In [1]: import numpy as np

In [2]: np.set_printoptions(precision=2, suppress=True, linewidth=160)

In [3]: data = np.loadtxt("case19.csv", delimiter=",")

In [4]: data
Out[4]: 
array([[-1.97, -2.06, -1.06, -0.12],
       [-2.03, -1.99, -1.02,  0.21],
       [-1.83, -1.89, -0.95,  0.01],
       [-1.95, -2.15, -1.06,  0.16],
       [-2.1 , -1.95, -1.  , -0.07],
       [-2.03, -2.03, -1.01,  0.03],
       [ 2.08,  2.  ,  0.85, -1.22],
       [ 2.  ,  1.79,  1.01, -1.16],
       [ 1.93,  2.12,  1.03, -1.08],
       [ 1.99,  1.97,  0.89, -1.02],
       [ 2.  ,  1.96,  1.02, -1.04],
       [ 2.16,  2.15,  0.95, -1.1 ],
       [-0.81,  1.06,  0.98,  2.03],
       [-1.2 ,  1.02,  0.97,  2.02],
       [-0.93,  0.96,  0.91,  2.07],
       [-0.96,  1.06,  0.93,  2.08],
       [-0.98,  0.92,  0.94,  2.4 ],
       [-1.19,  0.95,  0.94,  2.04]])

In [5]: x = np.array([3, 2, 2, 0])

In [6]: data @ np.eye(4)[2]
Out[6]: array([-1.06, -1.02, -0.95, -1.06, -1.  , -1.01,  0.85,  1.01,  1.03,  0.89,  1.02,  0.95,  0.98,  0.97,  0.91,  0.93,  0.94,  0.94])

In [7]: np.sign((data @ x).round(6))
Out[7]: array([-1., -1., -1., -1., -1., -1.,  1.,  1.,  1.,  1.,  1.,  1.,  1.,  1.,  1.,  1.,  1.,  1.])

In [8]: x @ data
Traceback (most recent call last):
  Cell In[8], line 1
    x @ data
ValueError: matmul: Input operand 1 has a mismatch in its core dimension 0, with gufunc signature (n?,k),(k,m?)->(n?,m?) (size 18 is different from 4)


In [9]: Xc = (data - data.mean(axis=0)) / data.std(axis=0)

In [10]: Xc.std(axis=0)
Out[10]: array([1., 1., 1., 1.])

In [11]: beta = np.linalg.lstsq(np.delete(Xc, 3, axis=1), Xc[:, 3])[0]

In [12]: beta
Out[12]: array([-1.36,  0.02,  1.08])

In [13]: data @ data
Traceback (most recent call last):
  Cell In[13], line 1
    data @ data
ValueError: matmul: Input operand 1 has a mismatch in its core dimension 0, with gufunc signature (n?,k),(k,m?)->(n?,m?) (size 18 is different from 4)


In [14]: G = data.T @ data

In [15]: (data @ data.T).shape
Out[15]: (18, 18)

In [16]: np.linalg.svd(data, compute_uv=False) ** 2
Out[16]: array([112.57,  46.38,   1.21,   0.05])

In [17]: np.linalg.matrix_rank(G)
Out[17]: np.int64(4)

In [18]: np.diag(G)
Out[18]: array([54.62, 54.32, 17.11, 34.16])

In [19]: np.linalg.eigvalsh(G)[::-1]
Out[19]: array([112.57,  46.38,   1.21,   0.05])

In [20]: lab = data[:, 3] > np.median(data[:, 3])

In [21]: u = data[lab].mean(axis=0) - data[~lab].mean(axis=0)

In [22]: lab.astype(int)
Out[22]: array([0, 1, 0, 1, 0, 1, 0, 0, 0, 0, 0, 0, 1, 1, 1, 1, 1, 1])

In [23]: ((data - data.mean(axis=0)) @ u > 0).astype(int)
Out[23]: array([1, 1, 1, 1, 1, 1, 0, 0, 0, 0, 0, 0, 1, 1, 1, 1, 1, 1])

In [24]: hat = data @ np.linalg.solve(data.T @ data, data.T)

In [25]: np.allclose(hat @ hat, hat)
Out[25]: True

In [26]: X = np.array([[0, 0, -1, -5], [0, 0, 5, 1], [3, 15, 1, 5], [-15, -3, -5, -1]])

In [27]: rng = np.random.default_rng(456)

In [28]: M2 = X + rng.integers(-2, 3, (4, 2)) @ rng.integers(-2, 3, (2, 4))

In [29]: M2
Out[29]: 
array([[ -1,  -2,   1,  -3],
       [  0,   0,   5,   1],
       [  3,  13,   3,   7],
       [-14,   0,  -8,  -4]])

In [30]: np.abs(M2 - X).sum(axis=1)
Out[30]: array([ 7,  0,  6, 10])

In [31]: np.round(np.linalg.svd(M2 - X, compute_uv=False), 2) + 0
Out[31]: array([7.24, 0.72, 0.  , 0.  ])

In [32]: u = np.array([0, -1, 3, 0])

In [33]: M2 = X + np.outer(u, np.eye(4)[0])

In [34]: np.linalg.matrix_rank(np.linalg.inv(M2) - np.linalg.inv(X), tol=1e-8)
Out[34]: np.int64(1)

In [35]: np.linalg.matrix_rank(M2 - X)
Out[35]: np.int64(1)

In [36]: round(float(np.linalg.det(M2) / np.linalg.det(X)), 2), round(float(1 + np.linalg.solve(X, u)[0]), 2)
Out[36]: (1.03, 1.03)

In [37]: Q, vecs = np.linalg.qr(X[:, :3])[0], np.linalg.qr(X[:, 3:])[0]

In [38]: sigma = np.linalg.svd(Q.T @ vecs, compute_uv=False)

In [39]: np.degrees(np.arccos(sigma.clip(0, 1)))
Out[39]: array([40.75])

In [40]: M = np.array([[-21, 14, 7, -21],
    ...:     [12, -8, -4, 12],
    ...:     [27, -18, -9, 27],
    ...:     [6, -4, -2, 6]])

In [41]: M
Out[41]: 
array([[-21,  14,   7, -21],
       [ 12,  -8,  -4,  12],
       [ 27, -18,  -9,  27],
       [  6,  -4,  -2,   6]])

In [42]: np.round(np.poly(M), 2) + 0
Out[42]: array([ 1., 32.,  0.,  0.,  0.])

In [43]: round(float(np.linalg.det(M.T)), 2)
Out[43]: 0.0

In [44]: round(float(np.linalg.det(2 * M)), 2), np.round(np.linalg.det(M), 2)
Out[44]: (0.0, np.float64(0.0))

In [45]: rank = np.linalg.matrix_rank(M)

In [46]: rank
Out[46]: np.int64(1)

In [47]: null = np.linalg.svd(M)[2][rank:].T

In [48]: np.round(M @ null, 2) + 0
Out[48]: 
array([[0., 0., 0.],
       [0., 0., 0.],
       [0., 0., 0.],
       [0., 0., 0.]])

In [49]: [int(np.linalg.matrix_rank(M[:i])) for i in range(1, len(M) + 1)]
Out[49]: [1, 1, 1, 1]

In [50]: np.linalg.matrix_rank(M.T @ M), np.linalg.matrix_rank(M @ M.T)
Out[50]: (np.int64(1), np.int64(1))

In [51]: (M + M.T) / 2
Out[51]: 
array([[-21. ,  13. ,  17. ,  -7.5],
       [ 13. ,  -8. , -11. ,   4. ],
       [ 17. , -11. ,  -9. ,  12.5],
       [ -7.5,   4. ,  12.5,   6. ]])

In [52]: assert M == M.T
Traceback (most recent call last):
  Cell In[52], line 1
    assert M == M.T
ValueError: The truth value of an array with more than one element is ambiguous. Use a.any() or a.all()


In [53]: M @ M
Out[53]: 
array([[ 672, -448, -224,  672],
       [-384,  256,  128, -384],
       [-864,  576,  288, -864],
       [-192,  128,   64, -192]])

In [54]: x = np.array([1, 2, 2, 0])

In [55]: a = np.maximum(M @ x, 0)

In [56]: np.maximum(M @ x, 0) - np.maximum(-M @ x, 0)
Out[56]: array([ 21, -12, -27,  -6])

In [57]: a
Out[57]: array([21,  0,  0,  0])

In [58]: M.T @ a
Out[58]: array([-441,  294,  147, -441])

In [59]: feats = np.load("data.npy")

In [60]: feats
Out[60]: 
array([[ 9.26, -1.04,  9.4 ,  9.93],
       [ 9.24, -0.95,  8.37, 11.69],
       [10.26,  0.54, 10.42,  9.9 ],
       [11.28, -0.26, 10.08, 10.94],
       [11.31,  1.15, 11.  ,  9.91],
       [ 9.85,  1.67, 11.99,  9.74],
       [ 8.93,  0.56, 11.35, 10.28],
       [10.32, -0.16, 11.07, 10.11],
       [11.64,  0.04, 10.35, 10.41],
       [ 9.7 ,  1.18,  8.61,  8.57],
       [ 8.75, -0.22, 11.05, 11.24],
       [10.4 , -1.1 , 10.32,  9.07],
       [10.57,  0.38,  8.99,  9.3 ],
       [10.58, -1.25,  9.24, 10.43],
       [ 9.2 ,  0.28, 10.23, 10.22],
       [ 9.23, -1.16,  9.81, 10.  ],
       [ 9.  ,  0.52, 11.42, 10.38],
       [11.35, -1.7 , 11.59, 10.73],
       [10.83,  0.5 , 11.16, 10.98],
       [ 8.55,  0.56,  9.95, 10.39]])

In [61]: hat = feats @ np.linalg.solve(feats.T @ feats, feats.T)

In [62]: np.round(np.linalg.eigvalsh(hat), 2) + 0
Out[62]: array([0., 0., 0., 0., 0., 0., 0., 0., 0., 0., 0., 0., 0., 0., 0., 0., 1., 1., 1., 1.])

In [63]: np.allclose(hat @ hat, hat)
Out[63]: True

In [64]: hat @ feats[:, 3]
Out[64]: array([ 9.93, 11.69,  9.9 , 10.94,  9.91,  9.74, 10.28, 10.11, 10.41,  8.57, 11.24,  9.07,  9.3 , 10.43, 10.22, 10.  , 10.38, 10.73, 10.98, 10.39])

In [65]: dist = np.linalg.norm(feats[:, None] - feats[None], axis=-1)

In [66]: dist.mean(axis=1).argmax()
Out[66]: np.int64(1)

In [67]: dist[:5, :5]
Out[67]: 
array([[0.  , 2.04, 2.13, 2.48, 3.4 ],
       [2.04, 0.  , 3.27, 2.85, 4.33],
       [2.13, 3.27, 0.  , 1.7 , 1.35],
       [2.48, 2.85, 1.7 , 0.  , 1.97],
       [3.4 , 4.33, 1.35, 1.97, 0.  ]])

In [68]: dist[0]
Out[68]: array([0.  , 2.04, 2.13, 2.48, 3.4 , 3.8 , 2.57, 2.17, 2.82, 2.76, 2.32, 1.7 , 2.07, 1.44, 1.59, 0.43, 2.6 , 3.2 , 3.01, 1.89])

In [69]: np.unravel_index(dist.round(6).argmax(), dist.shape)
Out[69]: (np.int64(9), np.int64(17))

In [70]: lab = feats[:, 2] > np.median(feats[:, 2])

In [71]: u = feats[lab].mean(axis=0) - feats[~lab].mean(axis=0)

In [72]: lab.astype(int)
Out[72]: array([0, 0, 1, 0, 1, 1, 1, 1, 1, 0, 1, 0, 0, 0, 0, 0, 1, 1, 1, 0])

In [73]: ((feats - feats.mean(axis=0)) @ u > 0).astype(int)
Out[73]: array([0, 0, 1, 1, 1, 1, 1, 1, 1, 0, 1, 0, 0, 0, 0, 0, 1, 1, 1, 0])

In [74]: u
Out[74]: array([0.42, 0.63, 1.64, 0.31])

In [75]: A = np.load("test10.npy")

In [76]: A
Out[76]: 
array([[-1.6 ,  0.6 , -0.3 , -0.6 , -1.7 ],
       [-1.6 ,  0.56, -0.39, -0.52, -1.75],
       [ 0.5 , -0.5 , -2.2 , -1.7 , -0.9 ]])

In [77]: u = np.array([0, 2])

In [78]: np.polyval(u, A[1])
Out[78]: array([2., 2., 2., 2., 2.])

In [79]: np.cross(A[1, :3], A[2, :3])
Out[79]: array([-1.43, -3.72,  0.52])

In [80]: np.convolve(A[1], u)
Out[80]: array([ 0.  , -3.2 ,  1.12, -0.78, -1.04, -3.5 ])
